% python3 -q
>>> import numpy as np
>>> from numpy import linalg as LA
>>> np.set_printoptions(precision=2, suppress=True, linewidth=160)
>>> W0 = np.loadtxt("dump.csv", delimiter=",")
>>> W0
array([[ 24., -41.,  56.,  60.],
       [ 60.,  -9.,  21.,  99.],
       [ 40.,  49., -56.,  36.]])
>>> # rank 2
>>> [round(float(x), 2) for x in LA.svd(W0, compute_uv=False)[:3]]
[145.4, 101.03, 0.0]
>>> round(float(LA.norm(W0, 2) / LA.norm(W0)), 2)
0.82
>>> np.argsort(-LA.norm(W0, axis=0).round(6), kind="stable")[:3]
array([3, 2, 0])
>>> LA.matrix_rank(W0, rtol=0.1)
np.int64(2)
>>> Uu, sigma, Vt = LA.svd(W0)
>>> sigma.round(2) + 0
array([145.4 , 101.03,   0.  ])
>>> Y = Uu[:, :2] @ np.diag(sigma[:2]) @ Vt[:2]
>>> Y
array([[ 24., -41.,  56.,  60.],
       [ 60.,  -9.,  21.,  99.],
       [ 40.,  49., -56.,  36.]])
>>> LA.matrix_rank(W0, rtol=0.05)
np.int64(2)
>>> X = np.loadtxt("layer5.csv", delimiter=",")
>>> X
array([[  6.74,  14.  , -19.28],
       [ 17.55,   6.57,  -0.99],
       [ -7.09,  -1.06,  12.12],
       [ 28.23,  14.16, -20.54],
       [ -5.23,  25.63,  58.46],
       [  7.17,  -1.42, -16.38],
       [-30.69, -16.64,   0.43],
       [ -4.36,  -6.07, -17.38],
       [-13.88, -18.66,   7.36],
       [-18.03,   0.68,  21.97],
       [-11.16,   4.72, -10.26],
       [-21.73,  -4.16,  17.39],
       [ -4.37, -17.08,  -8.33],
       [  8.45,  18.95,  16.69],
       [-13.68,  -7.78, -10.43],
       [ -8.32, -16.45, -16.21],
       [-12.43,  -6.4 ,  14.3 ],
       [ 10.75,   5.84,  -4.32],
       [ -9.25, -11.82,  10.34],
       [ -8.58,  -7.87,  -5.65],
       [ 22.08,  30.92,  26.15],
       [  5.41,  14.37,  17.82],
       [ -7.93,   8.29, -26.62],
       [ -2.11, -14.05,  -0.84],
       [ -7.99, -16.82,   7.69],
       [ -0.58, -14.43,  -1.04],
       [  4.82,  -4.53, -19.68],
       [-11.93,   5.97,  10.75],
       [ -4.2 , -16.62,   4.22]])
>>> x = np.array([0, 2, 1])
>>> target = X @ x
>>> np.round(LA.pinv(X) @ X, 2) + 0
array([[1., 0., 0.],
       [0., 1., 0.],
       [0., 0., 1.]])
>>> np.round(LA.solve(X.T @ X, X.T @ target), 2) + 0
array([0., 2., 1.])
>>> try:
...     LA.solve(X, target)
... except LA.LinAlgError as e:
...     print("failed:", e)
... 
failed: Last 2 dimensions of the array must be square
>>> rng = np.random.default_rng(887)
>>> target = target + 0.05 * rng.normal(size=29)
>>> target
array([  8.68,  12.16,  10.11,   7.77, 109.71, -19.15, -33.  , -29.57, -29.91,  23.32,  -0.82,   9.13, -42.51,  54.63, -26.02, -49.16,   1.56,   7.43, -13.35,
       -21.47,  88.01,  46.62, -10.06, -28.95, -25.93, -29.91, -28.74,  22.68, -29.05])
>>> coef, *_ = LA.lstsq(X, target)
>>> coef.round()
array([0., 2., 1.])
>>> np.round(X.T @ (target - X @ coef), 2) + 0
array([0., 0., 0.])
>>> def softmax(z):
...     e = np.exp(z - z.max(axis=-1, keepdims=True))
...     return e / e.sum(axis=-1, keepdims=True)
... 
>>> np.round(softmax(10 * X[2]), 2) + 0
array([0., 0., 1.])
>>> S = X @ X.T / np.sqrt(3)
>>> softmax(S).round(6).argmax(axis=1)
array([ 3,  3,  4,  3,  4,  3,  6, 22,  6,  4, 22,  4, 15,  4,  6, 15,  4,  3,  6,  6,  4,  4, 22,  6,  6,  8,  3,  4,  6])
>>> arr = np.load("data.npy")
>>> arr
array([[ -6.,  -3.,  -4.,  -3.],
       [ 12.,   7.,   6.,   6.],
       [  6.,   3.,   4.,   3.],
       [-10.,  -6.,  -4.,  -5.]])
>>> np.argsort(-LA.norm(arr, axis=0).round(6), kind="stable")[:3]
array([0, 1, 2])
>>> LA.matrix_rank(arr, rtol=0.1)
np.int64(1)
>>> [round(float(x), 2) for x in LA.svd(arr, compute_uv=False)[:3]]
[24.06, 1.81, 0.14]
>>> round(LA.norm(arr, 2) / LA.norm(arr), 2)
np.float64(1.0)
>>> np.unique(arr.round(6), axis=0).shape
(4, 4)
>>> Q, _ = LA.qr(np.array([[-2.2, -2.0, -0.8, -0.8, -1.1],
...     [0.1, -1.7, 0.5, 0.6, -0.2],
...     [1.2, -0.6, 1.0, -1.7, 0.3],
...     [-1.0, 0.9, 0.3, -0.6, 0.1],
...     [-1.0, 1.4, 0.4, -0.3, -2.0]]))
>>> evals = np.array([-2, -1, -1, 0, 1])
>>> M = Q @ np.diag(evals) @ Q.T
>>> M
array([[-1.45, -0.21,  0.55, -0.41, -0.17],
       [-0.21, -0.53, -0.46,  0.04,  0.03],
       [ 0.55, -0.46, -0.75,  0.05,  0.18],
       [-0.41,  0.04,  0.05,  0.05, -1.09],
       [-0.17,  0.03,  0.18, -1.09, -0.32]])
>>> Uu, sigma, Vt = LA.svd(M)
>>> sigma.round(2) + 0
array([2., 1., 1., 1., 0.])
>>> np.argmax(sigma[:-1] / (sigma[1:] + 1e-6)) + 1
np.int64(4)
>>> Y = Uu[:, :4] @ np.diag(sigma[:4]) @ Vt[:4]
>>> round(float(LA.norm(M - Y, 2)), 2), np.round(sigma[4], 2)
(0.0, np.float64(0.0))
>>> round(float(np.abs(M - Y).max()), 2)
0.0
>>> u = np.array([1, -3, 1])
>>> np.cross(arr[3, :3], arr[1, :3])
array([-8., 12.,  2.])
>>> np.polyval(u, arr[3])
array([131.,  55.,  29.,  41.])
>>> np.convolve(arr[3], u)
array([-10.,  24.,   4.,   1.,  11.,  -5.])
>>> np.correlate(arr[3], arr[1], "full")
array([ -60.,  -96., -130., -216., -130.,  -83.,  -60.])
>>> evals, V = LA.eigh(M)
>>> x = np.array([-2, -4, -1, -1, -5])
>>> V * np.abs(evals) @ V.T
array([[ 1.47,  0.2 , -0.53,  0.24,  0.3 ],
       [ 0.2 ,  0.54,  0.45,  0.04, -0.09],
       [-0.53,  0.45,  0.77, -0.19, -0.07],
       [ 0.24,  0.04, -0.19,  1.12,  0.13],
       [ 0.3 , -0.09, -0.07,  0.13,  1.11]])
>>> round(x @ M @ x / (x @ x), 2), round(float(evals[0]), 2), round(float(evals[-1]), 2)
(np.float64(-0.86), -2.0, 1.0)
>>> np.round(x @ M @ x, 2)
np.float64(-40.27)
>>> (np.sign(V[:, -1].round(6)) == np.sign(V[0, -1].round(6))).astype(int)
array([1, 0, 1, 0, 1])
>>> np.round(V * np.maximum(evals, 0) @ V.T, 2) + 0
array([[ 0.01, -0.01,  0.01, -0.08,  0.07],
       [-0.01,  0.  ,  0.  ,  0.04, -0.03],
       [ 0.01,  0.  ,  0.01, -0.07,  0.06],
       [-0.08,  0.04, -0.07,  0.58, -0.48],
       [ 0.07, -0.03,  0.06, -0.48,  0.39]])
>>> evals, V = LA.eigvalsh(M)
Traceback (most recent call last):
  File "<python-input-61>", line 1, in <module>
    evals, V = LA.eigvalsh(M)
    ^^^^^^^^
ValueError: too many values to unpack (expected 2)
>>> evals, V = LA.eigh(M)
>>> np.abs(V[:, -1])
array([0.11, 0.05, 0.09, 0.76, 0.63])
>>> np.round(V.T @ M @ V, 2) + 0
array([[-2.,  0.,  0.,  0.,  0.],
       [ 0., -1.,  0.,  0.,  0.],
       [ 0.,  0., -1.,  0.,  0.],
       [ 0.,  0.,  0.,  0.,  0.],
       [ 0.,  0.,  0.,  0.,  1.]])
>>> V @ np.diag(evals) @ V.T
array([[-1.45, -0.21,  0.55, -0.41, -0.17],
       [-0.21, -0.53, -0.46,  0.04,  0.03],
       [ 0.55, -0.46, -0.75,  0.05,  0.18],
       [-0.41,  0.04,  0.05,  0.05, -1.09],
       [-0.17,  0.03,  0.18, -1.09, -0.32]])
>>> np.abs(V[:, -1]).round(6).argmax()
np.int64(3)
>>> np.round(V.T @ V, 2) + 0
array([[1., 0., 0., 0., 0.],
       [0., 1., 0., 0., 0.],
       [0., 0., 1., 0., 0.],
       [0., 0., 0., 1., 0.],
       [0., 0., 0., 0., 1.]])
>>> np.round(LA.svd(M, compute_uv=False), 2) + 0
array([2., 1., 1., 1., 0.])
>>> np.round(LA.eigvalsh(M @ M), 2) + 0
array([0., 1., 1., 1., 4.])
>>> r = LA.matrix_rank(W0)
>>> r
np.int64(2)
>>> ns = LA.svd(W0)[2][r:].T
>>> [int(LA.matrix_rank(np.delete(W0, i, axis=0))) for i in range(3)]
[2, 2, 2]
>>> ns @ ns.T
array([[ 0.68, -0.12,  0.1 , -0.44],
       [-0.12,  0.61,  0.47,  0.03],
       [ 0.1 ,  0.47,  0.42, -0.1 ],
       [-0.44,  0.03, -0.1 ,  0.29]])
>>> np.round(W0 @ ns, 2) + 0
array([[0., 0.],
       [0., 0.],
       [0., 0.]])
>>> m1 = np.array([[0, 1, 0, 0, 0],
...     [1, 0, 1, 0, 1],
...     [0, 1, 0, 0, 1],
...     [0, 0, 0, 0, 1],
...     [0, 1, 1, 1, 0]])
>>> # looks like rank 4
>>> r = LA.matrix_rank(m1)
>>> r
np.int64(4)
>>> ns = LA.svd(m1)[2][r:].T
>>> [int(LA.matrix_rank(np.delete(m1, i, axis=0))) for i in range(5)]
[4, 3, 4, 4, 3]
>>> np.round(ns @ ns.T, 2) + 0
array([[ 0.33,  0.  , -0.33,  0.33,  0.  ],
       [ 0.  ,  0.  ,  0.  ,  0.  ,  0.  ],
       [-0.33,  0.  ,  0.33, -0.33,  0.  ],
       [ 0.33,  0.  , -0.33,  0.33,  0.  ],
       [ 0.  ,  0.  ,  0.  ,  0.  ,  0.  ]])
>>> LA.matrix_rank(m1.T @ m1), LA.matrix_rank(m1 @ m1.T)
(np.int64(4), np.int64(4))
>>> np.allclose(m1 @ ns, 0)
True
>>> Uu, sigma, Vt = LA.svd(m1)
>>> V = Vt[:(sigma > 1e-8).sum()]
>>> x = m1[4] + -3 * m1[3] + rng.integers(2) * np.eye(5)[1]
>>> x
array([ 0.,  2.,  1.,  1., -3.])
>>> np.diag(V.T @ V)
array([0.67, 1.  , 0.67, 0.67, 1.  ])
>>> LA.matrix_rank(np.vstack([m1, x]))
np.int64(4)
>>> np.round(LA.eigvals(m1), 2) + 0
array([ 2.3 ,  0.62,  0.  , -1.62, -1.3 ])
>>> np.einsum("ii->", m1)
np.int64(0)
>>> round(float(LA.eigvals(m1).sum().real), 2)
0.0
>>> np.round(LA.det(m1.T), 2)
np.float64(0.0)
>>> np.einsum("ij,ji->", m1, m1)
np.int64(10)
>>> np.kron(np.eye(2, dtype=int), m1)
array([[0, 1, 0, 0, 0, 0, 0, 0, 0, 0],
       [1, 0, 1, 0, 1, 0, 0, 0, 0, 0],
       [0, 1, 0, 0, 1, 0, 0, 0, 0, 0],
       [0, 0, 0, 0, 1, 0, 0, 0, 0, 0],
       [0, 1, 1, 1, 0, 0, 0, 0, 0, 0],
       [0, 0, 0, 0, 0, 0, 1, 0, 0, 0],
       [0, 0, 0, 0, 0, 1, 0, 1, 0, 1],
       [0, 0, 0, 0, 0, 0, 1, 0, 0, 1],
       [0, 0, 0, 0, 0, 0, 0, 0, 0, 1],
       [0, 0, 0, 0, 0, 0, 1, 1, 1, 0]])
>>> round(LA.det(m1[::-1]), 2)
np.float64(0.0)
>>> P = np.triu(np.array([[-9, 3, 8, -6, 0],
...     [5, -7, -2, -8, -2],
...     [-8, -5, 0, 1, 1],
...     [7, 1, 3, -2, -9],
...     [-6, 1, 5, -1, 7]]), 1) + np.eye(5)
>>> Y = P @ m1 @ LA.inv(P)
>>> P @ m1 - m1 @ P
array([[  3.,   8.,   5.,   8.,   7.],
       [  0.,  -7., -10.,   3., -11.],
       [  0.,   1.,   3.,   9.,   3.],
       [  0.,  -9.,  -9.,  -9.,   0.],
       [  0.,   0.,   2.,   7.,  10.]])
>>> F = np.array([[0, 1, 2], [0, 0, 0], [0, 1, 2], [0, 0, 0]])
>>> F
array([[0, 1, 2],
       [0, 0, 0],
       [0, 1, 2],
       [0, 0, 0]])
>>> r = LA.matrix_rank(F)
>>> r
np.int64(1)
>>> ns = LA.svd(F)[2][r:].T
>>> np.round(F @ ns, 2) + 0
array([[0., 0.],
       [0., 0.],
       [0., 0.],
       [0., 0.]])
>>> np.allclose(F @ ns, 0)
True
>>> ns @ ns.T
array([[ 1. ,  0. ,  0. ],
       [ 0. ,  0.8, -0.4],
       [ 0. , -0.4,  0.2]])
>>> [int(LA.matrix_rank(np.delete(F, i, axis=0))) for i in range(4)]
[1, 1, 1, 1]
>>> [int(LA.matrix_rank(F[:i])) for i in range(1, len(F) + 1)]
[1, 1, 1, 1]
